In [1]: import numpy as np

In [2]: np.set_printoptions(precision=2, suppress=True, linewidth=140, floatmode="fixed")

In [3]: X = np.load("case2.npy")

In [4]: X
Out[4]: 
array([[ 1,  2,  2,  1, -1,  2,  2, -1],
       [ 1,  2,  2,  1, -1,  2,  2, -1],
       [-2, -4, -4, -2,  2, -4, -4,  2],
       [-1, -2, -2, -1,  1, -2, -2,  1],
       [-2, -4, -4, -2,  2, -4, -4,  2],
       [-1, -2, -2, -1,  1, -2, -2,  1],
       [-2, -4, -4, -2,  2, -4, -4,  2],
       [-1, -2, -2, -1,  1, -2, -2,  1],
       [-1, -2, -2, -1,  1, -2, -2,  1],
       [ 2,  4,  4,  2, -2,  4,  4, -2]])

In [5]: # columns 1 and 2 are equal

In [6]: W1 = np.array([[1, -1, 3, 2],
   ...:     [-1, -1, -3, -1],
   ...:     [-1, 2, 2, -1],
   ...:     [3, -2, 3, 2],
   ...:     [3, -2, -1, -2],
   ...:     [0, 2, 0, -2],
   ...:     [3, 3, 3, 0],
   ...:     [-3, 1, -3, 2]])

In [7]: coef = np.array([4, 0, 0, 5])

In [8]: hid = np.maximum(X @ W1 + coef, 0)

In [9]: np.linalg.matrix_rank(hid)
Out[9]: np.int64(3)

In [10]: W2 = np.array([[6, -7], [8, 1], [1, -1], [-8, 2]])

In [11]: (hid @ W2).round(6).argmax(axis=1)
Out[11]: array([0, 0, 1, 1, 1, 1, 1, 1, 1, 0])

In [12]: hid @ W2
Out[12]: 
array([[ 146,  -72],
       [ 146,  -72],
       [-104,   26],
       [ -72,   18],
       [-104,   26],
       [ -72,   18],
       [-104,   26],
       [ -72,   18],
       [ -72,   18],
       [ 284, -120]])

In [13]: ang = np.radians(60)

In [14]: Rm = np.eye(8)

In [15]: Rm[0, 0] = Rm[1, 1] = np.cos(ang)

In [16]: Rm[0, 1], Rm[1, 0] = -np.sin(ang), np.sin(ang)

In [17]: Rm
Out[17]: 
array([[ 0.50, -0.87,  0.00,  0.00,  0.00,  0.00,  0.00,  0.00],
       [ 0.87,  0.50,  0.00,  0.00,  0.00,  0.00,  0.00,  0.00],
       [ 0.00,  0.00,  1.00,  0.00,  0.00,  0.00,  0.00,  0.00],
       [ 0.00,  0.00,  0.00,  1.00,  0.00,  0.00,  0.00,  0.00],
       [ 0.00,  0.00,  0.00,  0.00,  1.00,  0.00,  0.00,  0.00],
       [ 0.00,  0.00,  0.00,  0.00,  0.00,  1.00,  0.00,  0.00],
       [ 0.00,  0.00,  0.00,  0.00,  0.00,  0.00,  1.00,  0.00],
       [ 0.00,  0.00,  0.00,  0.00,  0.00,  0.00,  0.00,  1.00]])

In [18]: B = X @ Rm.T

In [19]: B
Out[19]: 
array([[-1.23,  1.87,  2.00,  1.00, -1.00,  2.00,  2.00, -1.00],
       [-1.23,  1.87,  2.00,  1.00, -1.00,  2.00,  2.00, -1.00],
       [ 2.46, -3.73, -4.00, -2.00,  2.00, -4.00, -4.00,  2.00],
       [ 1.23, -1.87, -2.00, -1.00,  1.00, -2.00, -2.00,  1.00],
       [ 2.46, -3.73, -4.00, -2.00,  2.00, -4.00, -4.00,  2.00],
       [ 1.23, -1.87, -2.00, -1.00,  1.00, -2.00, -2.00,  1.00],
       [ 2.46, -3.73, -4.00, -2.00,  2.00, -4.00, -4.00,  2.00],
       [ 1.23, -1.87, -2.00, -1.00,  1.00, -2.00, -2.00,  1.00],
       [ 1.23, -1.87, -2.00, -1.00,  1.00, -2.00, -2.00,  1.00],
       [-2.46,  3.73,  4.00,  2.00, -2.00,  4.00,  4.00, -2.00]])

In [20]: np.allclose(X @ X.T, B @ B.T)
Out[20]: True

In [21]: np.abs(B - X).max(axis=0)
Out[21]: array([4.46, 0.27, 0.00, 0.00, 0.00, 0.00, 0.00, 0.00])

In [22]: np.allclose(np.linalg.norm(X, axis=1), np.linalg.norm(B, axis=1))
Out[22]: True

In [23]: round(np.linalg.norm(B, 1), 2), np.round(np.linalg.norm(B, np.inf), 2)
Out[23]: (np.float64(28.0), np.float64(24.2))

In [24]: np.linalg.norm(B, axis=1).argmax()
Out[24]: np.int64(2)

In [25]: np.allclose(X[:-1].T @ np.linalg.lstsq(X[:-1].T, X[-1])[0], X[-1])
Out[25]: True

In [26]: np.abs(np.diag(np.linalg.qr(X)[1])) > 1e-9
Out[26]: array([ True, False, False, False, False, False, False, False])

In [27]: arr = np.loadtxt("m.csv", delimiter=",")

In [28]: arr
Out[28]: 
array([[ 2.00,  0.00,  0.00,  0.00],
       [ 5.00,  6.00,  5.00,  5.00],
       [ 2.00,  0.00,  0.00,  0.00],
       [ 0.00,  0.00,  0.00,  0.00],
       [14.00,  9.00,  8.00,  8.00],
       [ 8.00,  9.00,  8.00,  8.00],
       [ 8.00,  9.00,  8.00,  8.00],
       [ 5.00,  0.00,  0.00,  0.00],
       [ 0.00,  0.00,  0.00,  0.00],
       [ 2.00,  0.00,  0.00,  0.00],
       [ 0.00,  4.00,  3.00,  3.00],
       [ 0.00,  0.00,  0.00,  0.00],
       [ 8.00,  3.00,  2.00,  2.00],
       [ 2.00,  5.00,  4.00,  4.00],
       [ 0.00,  0.00,  0.00,  0.00],
       [ 0.00,  0.00,  0.00,  0.00],
       [ 0.00,  0.00,  0.00,  0.00],
       [ 0.00,  0.00,  0.00,  0.00],
       [17.00, 12.00, 11.00, 11.00],
       [ 2.00,  7.00,  6.00,  6.00],
       [ 0.00,  0.00,  0.00,  0.00],
       [ 0.00,  0.00,  0.00,  0.00],
       [ 0.00,  0.00,  0.00,  0.00],
       [ 0.00,  0.00,  0.00,  0.00],
       [14.00,  7.00,  6.00,  6.00],
       [ 0.00,  0.00,  0.00,  0.00],
       [ 0.00,  0.00,  0.00,  0.00],
       [14.00,  7.00,  6.00,  6.00],
       [ 0.00,  0.00,  0.00,  0.00],
       [ 8.00,  1.00,  0.00,  0.00],
       [ 0.00,  0.00,  0.00,  0.00],
       [ 2.00,  0.00,  0.00,  0.00],
       [ 0.00,  0.00,  0.00,  0.00],
       [ 0.00,  0.00,  0.00,  0.00],
       [20.00, 13.00, 12.00, 12.00],
       [ 0.00,  0.00,  0.00,  0.00],
       [ 0.00,  4.00,  3.00,  3.00],
       [11.00,  6.00,  5.00,  5.00],
       [ 0.00,  0.00,  0.00,  0.00],
       [ 2.00,  5.00,  4.00,  4.00],
       [ 8.00,  1.00,  0.00,  0.00],
       [ 0.00,  0.00,  0.00,  0.00],
       [ 2.00,  0.00,  0.00,  0.00]])

In [29]: # columns 2 and 3 are equal

In [30]: G = np.cov(arr, rowvar=False)

In [31]: arr.std(axis=0)
Out[31]: array([5.36, 3.73, 3.33, 3.33])

In [32]: G
Out[32]: 
array([[29.38, 16.86, 14.97, 14.97],
       [16.86, 14.21, 12.65, 12.65],
       [14.97, 12.65, 11.34, 11.34],
       [14.97, 12.65, 11.34, 11.34]])

In [33]: round(float(np.corrcoef(arr[:, 0], arr[:, 2])[0, 1]), 2)
Out[33]: 0.82

In [34]: np.corrcoef(arr.T)
Out[34]: 
array([[1.00, 0.83, 0.82, 0.82],
       [0.83, 1.00, 1.00, 1.00],
       [0.82, 1.00, 1.00, 1.00],
       [0.82, 1.00, 1.00, 1.00]])

In [35]: G.shape
Out[35]: (4, 4)

In [36]: np.argsort(-arr.std(axis=0).round(6), kind="stable")
Out[36]: array([0, 1, 2, 3])

In [37]: np.abs(np.diag(np.linalg.qr(arr)[1])) > 1e-9
Out[37]: array([ True,  True,  True, False])

In [38]: np.unique(arr.round(6), axis=0).shape
Out[38]: (15, 4)

In [39]: data = np.load("arr.npy")

In [40]: data
Out[40]: 
array([[0, 1, 3, 0, 0, 1, 2, 0, 2, 2, 1, 1],
       [5, 2, 4, 3, 5, 5, 3, 2, 4, 4, 0, 0],
       [0, 4, 3, 4, 3, 5, 3, 2, 5, 4, 4, 2],
       [2, 4, 4, 4, 2, 5, 5, 3, 1, 2, 1, 0],
       [1, 5, 4, 1, 4, 0, 0, 2, 0, 3, 2, 1],
       [2, 1, 0, 2, 3, 2, 4, 4, 1, 2, 1, 3],
       [1, 5, 4, 0, 1, 5, 2, 0, 4, 2, 5, 5],
       [2, 3, 1, 0, 2, 1, 5, 4, 3, 4, 0, 2],
       [4, 1, 2, 2, 1, 0, 2, 5, 4, 4, 5, 5],
       [0, 5, 3, 3, 1, 5, 5, 5, 4, 0, 3, 0],
       [1, 0, 2, 4, 0, 4, 4, 5, 3, 2, 5, 5],
       [1, 4, 2, 4, 5, 2, 1, 2, 5, 0, 1, 0]])

In [41]: x = np.array([0, 1, 2, 0, 0, 2, 0, 3, 2, 0, 0, 1])

In [42]: data * x
Out[42]: 
array([[ 0,  1,  6,  0,  0,  2,  0,  0,  4,  0,  0,  1],
       [ 0,  2,  8,  0,  0, 10,  0,  6,  8,  0,  0,  0],
       [ 0,  4,  6,  0,  0, 10,  0,  6, 10,  0,  0,  2],
       [ 0,  4,  8,  0,  0, 10,  0,  9,  2,  0,  0,  0],
       [ 0,  5,  8,  0,  0,  0,  0,  6,  0,  0,  0,  1],
       [ 0,  1,  0,  0,  0,  4,  0, 12,  2,  0,  0,  3],
       [ 0,  5,  8,  0,  0, 10,  0,  0,  8,  0,  0,  5],
       [ 0,  3,  2,  0,  0,  2,  0, 12,  6,  0,  0,  2],
       [ 0,  1,  4,  0,  0,  0,  0, 15,  8,  0,  0,  5],
       [ 0,  5,  6,  0,  0, 10,  0, 15,  8,  0,  0,  0],
       [ 0,  0,  4,  0,  0,  8,  0, 15,  6,  0,  0,  5],
       [ 0,  4,  4,  0,  0,  4,  0,  6, 10,  0,  0,  0]])

In [43]: np.linalg.norm(data @ x) <= np.linalg.norm(data, 2) * np.linalg.norm(x) + 1e-9
Out[43]: np.True_

In [44]: data @ np.eye(12)[11]
Out[44]: array([1.00, 0.00, 2.00, 0.00, 1.00, 3.00, 5.00, 2.00, 5.00, 0.00, 5.00, 0.00])

In [45]: x = np.array([-2, 1, 0, -2, -2, -2, -1, -1, 0, 1, 2, -2])

In [46]: target = data @ x

In [47]: target
Out[47]: array([ -1, -35, -17, -26,  -4, -27,  -9, -16, -16, -17, -25, -21])

In [48]: np.round(np.linalg.solve(data, data[:, 7]), 2) + 0
Out[48]: array([0.00, 0.00, 0.00, 0.00, 0.00, 0.00, 0.00, 1.00, 0.00, 0.00, 0.00, 0.00])

In [49]: np.round(np.linalg.solve(data, target + data[:, 11]), 2) + 0
Out[49]: array([-2.00,  1.00,  0.00, -2.00, -2.00, -2.00, -1.00, -1.00,  0.00,  1.00,  2.00, -1.00])

In [50]: np.allclose(data @ data.T, data.T @ data)
Out[50]: False

In [51]: np.trace(data)
Out[51]: np.int64(30)

In [52]: (data + data.T) / 2
Out[52]: 
array([[0.00, 3.00, 1.50, 1.00, 0.50, 1.50, 1.50, 1.00, 3.00, 1.00, 1.00, 1.00],
       [3.00, 2.00, 4.00, 3.50, 5.00, 3.00, 4.00, 2.50, 2.50, 4.50, 0.00, 2.00],
       [1.50, 4.00, 3.00, 4.00, 3.50, 2.50, 3.50, 1.50, 3.50, 3.50, 3.00, 2.00],
       [1.00, 3.50, 4.00, 4.00, 1.50, 3.50, 2.50, 1.50, 1.50, 2.50, 2.50, 2.00],
       [0.50, 5.00, 3.50, 1.50, 4.00, 1.50, 0.50, 2.00, 0.50, 2.00, 1.00, 3.00],
       [1.50, 3.00, 2.50, 3.50, 1.50, 2.00, 4.50, 2.50, 0.50, 3.50, 2.50, 2.50],
       [1.50, 4.00, 3.50, 2.50, 0.50, 4.50, 2.00, 2.50, 3.00, 3.50, 4.50, 3.00],
       [1.00, 2.50, 1.50, 1.50, 2.00, 2.50, 2.50, 4.00, 4.00, 4.50, 2.50, 2.00],
       [3.00, 2.50, 3.50, 1.50, 0.50, 0.50, 3.00, 4.00, 4.00, 4.00, 4.00, 5.00],
       [1.00, 4.50, 3.50, 2.50, 2.00, 3.50, 3.50, 4.50, 4.00, 0.00, 2.50, 0.00],
       [1.00, 0.00, 3.00, 2.50, 1.00, 2.50, 4.50, 2.50, 4.00, 2.50, 5.00, 3.00],
       [1.00, 2.00, 2.00, 2.00, 3.00, 2.50, 3.00, 2.00, 5.00, 0.00, 3.00, 0.00]])

In [53]: np.sort(np.abs(np.linalg.eigvals(data)))
Out[53]: array([ 1.81,  2.72,  3.37,  3.45,  3.45,  3.71,  3.71,  4.45,  4.46,  4.46,  5.02, 30.81])

In [54]: np.round(np.linalg.norm(data, 1), 2), round(np.linalg.norm(data, np.inf), 2)
Out[54]: (np.float64(36.0), np.float64(39.0))

In [55]: np.linalg.norm(data, axis=0)
Out[55]: array([ 7.55, 11.79, 10.20,  9.54,  9.75, 12.29, 11.75, 11.49, 11.75,  9.64, 10.39,  9.70])

In [56]: np.linalg.norm(data, axis=1).argmax()
Out[56]: np.int64(1)

In [57]: round(np.linalg.norm(data[1], 1), 2), round(np.linalg.norm(data[1], np.inf), 2)
Out[57]: (np.float64(37.0), np.float64(5.0))

In [58]: rng = np.random.default_rng(985293)

In [59]: z = rng.integers(0, 2, 13)

In [60]: A = np.triu((z[:, None] == z) & (rng.random((13, 13)) < 0.8), 1).astype(int)

In [61]: A += A.T

In [62]: A
Out[62]: 
array([[0, 1, 0, 0, 1, 1, 1, 0, 1, 1, 0, 0, 0],
       [1, 0, 0, 1, 1, 1, 1, 0, 1, 1, 1, 0, 1],
       [0, 0, 0, 0, 0, 0, 0, 0, 0, 0, 0, 1, 0],
       [0, 1, 0, 0, 1, 1, 1, 0, 0, 1, 0, 0, 0],
       [1, 1, 0, 1, 0, 1, 1, 0, 1, 1, 1, 0, 1],
       [1, 1, 0, 1, 1, 0, 1, 0, 1, 1, 1, 0, 1],
       [1, 1, 0, 1, 1, 1, 0, 0, 1, 1, 0, 0, 1],
       [0, 0, 0, 0, 0, 0, 0, 0, 0, 0, 0, 1, 0],
       [1, 1, 0, 0, 1, 1, 1, 0, 0, 1, 1, 0, 1],
       [1, 1, 0, 1, 1, 1, 1, 0, 1, 0, 1, 0, 1],
       [0, 1, 0, 0, 1, 1, 0, 0, 1, 1, 0, 0, 0],
       [0, 0, 1, 0, 0, 0, 0, 1, 0, 0, 0, 0, 0],
       [0, 1, 0, 0, 1, 1, 1, 0, 1, 1, 0, 0, 0]])

In [63]: # 2 blocks once reordered

In [64]: U, sigma, VT = np.linalg.svd(arr)

In [65]: V = VT[:(sigma > 1e-8).sum()]

In [66]: x = arr[14] + -1 * arr[38] + rng.integers(2) * np.eye(4)[2]

In [67]: x
Out[67]: array([0.00, 0.00, 0.00, 0.00])

In [68]: np.round(np.linalg.norm(x - V.T @ V @ x), 2)
Out[68]: np.float64(0.0)

In [69]: np.diag(V.T @ V)
Out[69]: array([1.00, 1.00, 0.50, 0.50])

In [70]: np.linalg.matrix_rank(np.vstack([arr, x]))
Out[70]: np.int64(3)

In [71]: np.allclose(V.T @ V @ x, x)
Out[71]: True

In [72]: np.round(V.T @ V, 2) + 0
Out[72]: 
array([[1.00, 0.00, 0.00, 0.00],
       [0.00, 1.00, 0.00, 0.00],
       [0.00, 0.00, 0.50, 0.50],
       [0.00, 0.00, 0.50, 0.50]])

In [73]: F = np.load("a.npy")

In [74]: F
Out[74]: 
array([[2, 0, 0, 0, 0, 0, 0, 0],
       [0, 3, 0, 0, 0, 0, 0, 0],
       [0, 0, 9, 0, 0, 0, 0, 0],
       [0, 0, 0, 1, 0, 0, 0, 0],
       [0, 0, 0, 0, 9, 0, 0, 0],
       [0, 0, 0, 0, 0, 3, 0, 0],
       [0, 0, 0, 0, 0, 0, 9, 0],
       [0, 0, 0, 0, 0, 0, 0, 5]])

In [75]: # splits into 8 blocks

In [76]: B = np.linalg.inv(F)

In [77]: round(np.linalg.det(F) * np.linalg.det(B), 2)
Out[77]: np.float64(1.0)

In [78]: round(float(np.linalg.slogdet(F)[0]), 2)
Out[78]: 1.0

In [79]: (np.abs(B) > 1e-9).astype(int)
Out[79]: 
array([[1, 0, 0, 0, 0, 0, 0, 0],
       [0, 1, 0, 0, 0, 0, 0, 0],
       [0, 0, 1, 0, 0, 0, 0, 0],
       [0, 0, 0, 1, 0, 0, 0, 0],
       [0, 0, 0, 0, 1, 0, 0, 0],
       [0, 0, 0, 0, 0, 1, 0, 0],
       [0, 0, 0, 0, 0, 0, 1, 0],
       [0, 0, 0, 0, 0, 0, 0, 1]])

In [80]: np.allclose(B, F.T)
Out[80]: False

In [81]: G = A.T @ A

In [82]: np.round(np.linalg.svd(A, compute_uv=False) ** 2, 2) + 0
Out[82]: array([58.74,  7.73,  2.62,  2.00,  2.00,  1.43,  1.00,  1.00,  1.00,  0.38,  0.10,  0.00,  0.00])

In [83]: np.linalg.matrix_rank(G)
Out[83]: np.int64(11)

In [84]: np.diag(G)
Out[84]: array([6, 9, 1, 5, 9, 9, 8, 1, 8, 9, 5, 2, 6])

In [85]: x = np.array([1, 3, 3, 3, 0, 1, 4, 3])

In [86]: (F * x).sum(axis=1)
Out[86]: array([ 2,  9, 27,  3,  0,  3, 36, 15])

In [87]: np.einsum("ij,j->i", F, x)
Out[87]: array([ 2,  9, 27,  3,  0,  3, 36, 15])

In [88]: np.linalg.norm(F @ x) <= np.linalg.norm(F, 2) * np.linalg.norm(x) + 1e-9
Out[88]: np.True_

In [89]: F @ np.ones(8)
Out[89]: array([2.00, 3.00, 9.00, 1.00, 9.00, 3.00, 9.00, 5.00])

In [90]: m1 = np.loadtxt("data.csv", delimiter=",")

In [91]: m1
Out[91]: 
array([[-1.01,  0.36,  1.32,  0.74, -1.60,  1.44, -0.96],
       [ 1.35, -0.19, -1.22, -0.96, -0.81,  1.98,  0.42],
       [-1.68,  1.31, -1.36, -1.27, -0.84, -0.53,  0.03],
       [-1.18, -0.30,  1.11, -0.92,  0.92,  0.99,  1.90],
       [ 0.17,  0.80, -0.51,  1.85, -0.87, -0.23,  1.96],
       [ 0.34, -1.41,  0.75, -0.94, -1.86, -1.26,  0.66],
       [-1.35, -2.10, -1.37,  0.88,  0.06,  0.35, -0.15]])

In [92]: B = np.array([[-1, -1], [2, -1], [2, -1], [-2, 1], [0, 2], [2, -1], [-2, 3]])

In [93]: np.vstack([m1, B.T]).shape
Out[93]: (9, 7)

In [94]: np.einsum("ij,ij->i", m1, m1)
Out[94]: array([9.00, 9.00, 9.00, 9.00, 9.00, 9.00, 9.00])

In [95]: np.linalg.matrix_rank(m1 @ B)
Out[95]: np.int64(2)
